% ipython --no-banner

In [1]: import numpy as np

In [2]: from numpy import linalg as LA

In [3]: np.set_printoptions(precision=1, suppress=True, linewidth=100, sign=" ")

In [4]: def rd(a):
   ...:     return np.round(a, 1) + 0
   ...: 

In [5]: K = np.loadtxt("run9.csv", delimiter=",")

In [6]: K
Out[6]: 
array([[-32.4, -10.8, -13.3],
       [-30.1,  -9.2, -11.8],
       [-29.4,  -8.8, -11.4],
       [-29.1,  -8.6, -11.1],
       [ -5.7,   1.7,   0.3],
       [ -4.1,   1.7,   0.5],
       [ -3.5,   1.6,   0.6],
       [ -2.5,   1.4,   0.6],
       [ -2.4,   1.4,   0.6],
       [  0.2,  -0.2,  -0.2],
       [  0.5,  -0.6,  -0.5],
       [  0.5,  -0.6,  -0.5],
       [  0.5,  -0.6,  -0.6],
       [  0.5,  -0.6,  -0.6],
       [  0.5,  -0.5,  -0.6],
       [  0.4,  -0.2,  -0.6],
       [  0.4,  -0.2,  -0.5],
       [  0.3,   0.4,  -0.3],
       [  0.1,   1.8,   0.4],
       [ -0.2,   8.6,   4.2],
       [ -0.2,   8.8,   4.3],
       [  0.3,  18.8,  10.4]])

In [7]: G = np.cov(K, rowvar=False)

In [8]: np.argsort(-K.std(axis=0).round(6), kind="stable")
Out[8]: array([ 0,  1,  2])

In [9]: rd(np.polyfit(K[:, 1], K[:, 2], 1))
Out[9]: array([ 0.8, -1.6])

In [10]: rd(np.median(K, axis=0))
Out[10]: array([ 0. , -0.2, -0.4])

In [11]: W2 = K[[20, 0]].astype(float)

In [12]: for _ in range(4):
    ...:     idx = LA.norm(K[:, None] - W2, axis=-1).argmin(axis=1)
    ...:     W2 = np.array([K[idx == j].mean(axis=0) for j in range(2)])
    ...: 

In [13]: idx
Out[13]: array([ 1,  1,  1,  1,  0,  0,  0,  0,  0,  0,  0,  0,  0,  0,  0,  0,  0,  0,  0,  0,  0,  0])

In [14]: rd(W2[1] - W2[0])
Out[14]: array([-29.4, -11.7, -12.9])

In [15]: rd(W2)
Out[15]: 
array([[ -0.8,   2.4,   1. ],
       [-30.2,  -9.4, -11.9]])

In [16]: np.bincount(idx)
Out[16]: array([ 18,   4])

In [17]: vec = np.array([1, 3, 3])

In [18]: rd(W2 @ np.eye(3)[0])
Out[18]: array([ -0.8, -30.2])

In [19]: rd(W2 @ (2 * vec))
Out[19]: array([  18.5, -188. ])

In [20]: rd((W2 * vec).sum(axis=1))
Out[20]: array([  9.2, -94. ])

In [21]: LA.norm(W2 @ vec) <= LA.norm(W2, 2) * LA.norm(vec) + 1e-9
Out[21]: np.True_

In [22]: rd(W2 @ vec)
Out[22]: array([  9.2, -94. ])

In [23]: rd(W2 * vec)
Out[23]: 
array([[ -0.8,   7.1,   2.9],
       [-30.2, -28. , -35.7]])

In [24]: rd(W2 @ np.ones(3))
Out[24]: array([  2.5, -51.5])

In [25]: proj = K @ LA.solve(K.T @ K, K.T)

In [26]: rd(np.diag(proj))
Out[26]: 
array([ 0.3,  0.2,  0.2,  0.2,  0.1,  0.1,  0.1,  0.1,  0. ,  0. ,  0. ,  0. ,  0. ,  0. ,  0.1,
        0.1,  0.1,  0.1,  0.1,  0.2,  0.2,  0.6])

In [27]: rd(proj @ K[:, 2])
Out[27]: 
array([-13.3, -11.8, -11.4, -11.1,   0.3,   0.5,   0.6,   0.6,   0.6,  -0.2,  -0.5,  -0.5,  -0.6,
        -0.6,  -0.6,  -0.6,  -0.5,  -0.3,   0.4,   4.2,   4.3,  10.4])

In [28]: Ac = K - K.mean(axis=0)

In [29]: V = LA.svd(Ac)[2][:2]

In [30]: Y = Ac - Ac @ V.T @ V

In [31]: rd(np.diag(V.T @ V))
Out[31]: array([ 1. ,  0.8,  0.3])

In [32]: mat = np.load("x.npy")

In [33]: mat
Out[33]: 
array([[ 6,  3,  2,  4],
       [ 3, -4,  6, -1],
       [ 2,  6, -6,  2],
       [ 4, -1,  2, -4]])

In [34]: w, V = LA.eig(mat)

In [35]: rd(w)
Out[35]: array([  9. , -11.8,  -4.8,  -0.4])

In [36]: LA.matrix_rank(mat, rtol=0.1)
Out[36]: np.int64(3)

In [37]: np.argsort(-LA.norm(mat, axis=0).round(6), kind="stable")[:3]
Out[37]: array([ 2,  0,  1])

In [38]: LA.cond(mat) > 100
Out[38]: np.False_

In [39]: rd(np.abs(LA.svd(mat)[2][-1]))
Out[39]: array([ 0.3,  0.7,  0.6,  0.3])

In [40]: rd(LA.norm(mat, 2) / LA.norm(mat))
Out[40]: np.float64(0.8)

In [41]: vec = np.array([5, 3, 0, 4])

In [42]: h = np.maximum(mat @ vec, 0)

In [43]: np.maximum(mat @ (3 * vec), 0)
Out[43]: array([ 165,    0,  108,    3])

In [44]: mat * (h > 1e-9)[:, None]
Out[44]: 
array([[ 6,  3,  2,  4],
       [ 0,  0,  0,  0],
       [ 2,  6, -6,  2],
       [ 4, -1,  2, -4]])

In [45]: arr = np.array([[0.8, -0.6], [-0.6, -0.8]])

In [46]: np.kron(np.eye(2, dtype=int), arr)
Out[46]: 
array([[ 0.8, -0.6,  0. , -0. ],
       [-0.6, -0.8, -0. , -0. ],
       [ 0. , -0. ,  0.8, -0.6],
       [-0. , -0. , -0.6, -0.8]])

In [47]: rd(LA.det(2 * arr)), rd(LA.det(arr))
Out[47]: (np.float64(-4.0), np.float64(-1.0))

In [48]: rd(LA.eigvals(arr))
Out[48]: array([ 1., -1.])

In [49]: Q, _ = LA.qr(np.array([[0.0, 0.1, 1.3, 0.3],
    ...:     [0.4, -0.4, 0.1, -0.5],
    ...:     [-1.1, 0.8, -0.8, 2.2],
    ...:     [1.3, -1.6, 0.5, 0.9]]))

In [50]: V, _ = LA.qr(np.array([[1.6, 0.3], [0.3, 1.2]]))

In [51]: sv = 3 * 0.9 ** np.arange(2)

In [52]: m1 = Q[:, :2] * sv @ V[:2]

In [53]: rd(m1)
Out[53]: 
array([[-0.1,  0.6],
       [ 0.7,  0.2],
       [-1.5, -2.3],
       [ 2.5, -1.3]])

In [54]: vec = np.array([0, 0])

In [55]: target = m1 @ vec

In [56]: rd(LA.pinv(m1) @ m1)
Out[56]: 
array([[ 1.,  0.],
       [ 0.,  1.]])

In [57]: rd(LA.solve(m1.T @ m1, m1.T @ target))
Out[57]: array([ 0.,  0.])

In [58]: rng = np.random.default_rng(8821)

In [59]: target = target + 0.3 * rng.normal(size=4)

In [60]: rd(target)
Out[60]: array([-0.3, -0.3, -0.2,  0.2])

In [61]: beta, *_ = LA.lstsq(m1, target)

In [62]: rd(m1.T @ (target - m1 @ beta))
Out[62]: array([ 0.,  0.])

In [63]: Q = m1.astype(float).copy()

In [64]: for j in range(2):
    ...:     Q[:, j] -= Q[:, :j] @ (Q[:, :j].T @ Q[:, j])
    ...:     Q[:, j] /= LA.norm(Q[:, j])
    ...: 

In [65]: rd(Q.T @ Q)
Out[65]: 
array([[ 1.,  0.],
       [ 0.,  1.]])

In [66]: Y = np.c_[m1[:, :1] @ np.array([[-7]]), np.array([-5, -1, 5, 4])]

In [67]: rd(Y)
Out[67]: 
array([[  0.8,  -5. ],
       [ -4.7,  -1. ],
       [ 10.4,   5. ],
       [-17.5,   4. ]])

In [68]: LA.matrix_rank(Y)
Out[68]: np.int64(2)

In [69]: rd(LA.norm(LA.qr(m1)[0].T @ Y, axis=0) ** 2 / ((Y ** 2).sum(axis=0) + 1e-12))
Out[69]: array([ 1. ,  0.8])

In [70]: rd(LA.norm(Y - m1 @ LA.lstsq(m1, Y)[0], axis=0))
Out[70]: array([ 0. ,  3.5])

In [71]: Y = np.array([[0, 2, 2], [1, 3, 0], [0, 2, 2]])

In [72]: A = Y - Y.T

In [73]: A
Out[73]: 
array([[ 0,  1,  2],
       [-1,  0, -2],
       [-2,  2,  0]])

In [74]: vec = np.array([7, -1, -8])

In [75]: rd(LA.det(A))
Out[75]: np.float64(0.0)

In [76]: vec @ A @ vec
Out[76]: np.int64(0)

In [77]: rd(LA.eigvals(A).real)
Out[77]: array([ 0.,  0.,  0.])

In [78]: Q = LA.solve(np.eye(3) - A, np.eye(3) + A)

In [79]: rd(LA.det(Q))
Out[79]: np.float64(1.0)

In [80]: Y = arr + rng.integers(-2, 3, (2, 1)) @ rng.integers(-2, 3, (1, 2))

In [81]: rd(Y)
Out[81]: 
array([[ 0.8, -1.6],
       [-0.6,  0.2]])

In [82]: np.abs(Y - arr).sum(axis=1)
Out[82]: array([ 1.,  1.])

In [83]: rd(LA.svd(Y - arr, compute_uv=False))
Out[83]: array([ 1.4,  0. ])

In [84]: (A + A.T) / 2
Out[84]: 
array([[ 0.,  0.,  0.],
       [ 0.,  0.,  0.],
       [ 0.,  0.,  0.]])

In [85]: np.allclose(A @ A.T, A.T @ A)
Out[85]: True

In [86]: (A - A.T) / 2
Out[86]: 
array([[ 0.,  1.,  2.],
       [-1.,  0., -2.],
       [-2.,  2.,  0.]])

In [87]: rd(np.abs(LA.eigvals(A)).max())
Out[87]: np.float64(3.0)

In [88]: A @ A
Out[88]: 
array([[-5,  4, -2],
       [ 4, -5, -2],
       [-2, -2, -8]])

In [89]: np.allclose(A, A.T)
Out[89]: False

In [90]: rd(np.sort(np.abs(LA.eigvals(A))))
Out[90]: array([ 0.,  3.,  3.])

In [91]: np.trace(A)
Out[91]: np.int64(0)
